$ python3 -q
>>> import numpy as np
>>> np.set_printoptions(precision=2, suppress=True, linewidth=200, floatmode="fixed")
>>> def rnd(a):
...     return np.round(a, 2) + 0
... 
>>> J = np.array([[7, 0, 0, 0, 0, 0],
...     [0, -8, 0, 0, 0, 0],
...     [0, 0, -9, 0, 0, 0],
...     [0, 0, 0, 5, 0, 0],
...     [0, 0, 0, 0, -4, 0],
...     [0, 0, 0, 0, 0, 0]])
>>> np.all(np.linalg.eigvalsh(J) > 0)
np.False_
>>> rnd(np.linalg.eigvalsh(J).min())
np.float64(-9.0)
>>> [round(float(np.linalg.det(J[:i, :i])), 2) + 0 for i in range(1, 7)]
[7.0, -56.0, 504.0, 2520.0, -10080.0, 0.0]
>>> r0 = np.array([2, 5])
>>> np.polyval(r0, J[5])
array([5, 5, 5, 5, 5, 5])
>>> print(np.cross(J[5, :3], J[4, :3]))
[0 0 0]
>>> np.convolve(J[5], r0)
array([0, 0, 0, 0, 0, 0, 0])
>>> rnd(np.sort(np.linalg.eigvals(J).real))
array([-9.00, -8.00, -4.00,  0.00,  5.00,  7.00])
>>> rnd(np.linalg.det(J))
np.float64(0.0)
>>> J @ J
array([[49,  0,  0,  0,  0,  0],
       [ 0, 64,  0,  0,  0,  0],
       [ 0,  0, 81,  0,  0,  0],
       [ 0,  0,  0, 25,  0,  0],
       [ 0,  0,  0,  0, 16,  0],
       [ 0,  0,  0,  0,  0,  0]])
>>> Y = np.array([[-0.1, 0.8], [-0.4, -0.6], [-0.1, -0.2], [-0.7, 0.1], [-1.6, -0.1]])
>>> cent = np.array([[0.9, -0.5, 0.2, 0.3, 0.4], [0.8, -0.5, 0.6, -2.1, -1.0]])
>>> data = Y @ cent
>>> rnd(data)
array([[ 0.55, -0.35,  0.46, -1.71, -0.84],
       [-0.84,  0.50, -0.44,  1.14,  0.44],
       [-0.25,  0.15, -0.14,  0.39,  0.16],
       [-0.55,  0.30, -0.08, -0.42, -0.38],
       [-1.52,  0.85, -0.38, -0.27, -0.54]])
>>> # null space of dimension 3
>>> Y = np.array([[-1, -2], [2, 2], [-1, 0], [1, -2], [2, -2]])
>>> rnd(np.einsum("ij,ij->i", data, data))
array([4.27, 2.64, 0.28, 0.72, 3.54])
>>> rnd(np.einsum("ik,kj->ij", data, Y))
array([[-5.10,  3.30],
       [ 4.30, -0.48],
       [ 1.40, -0.30],
       [ 0.05,  3.30],
       [ 2.25,  6.36]])
>>> rnd(Y.T @ data.T)
array([[-5.10,  4.30,  1.40,  0.05,  2.25],
       [ 3.30, -0.48, -0.30,  3.30,  6.36]])
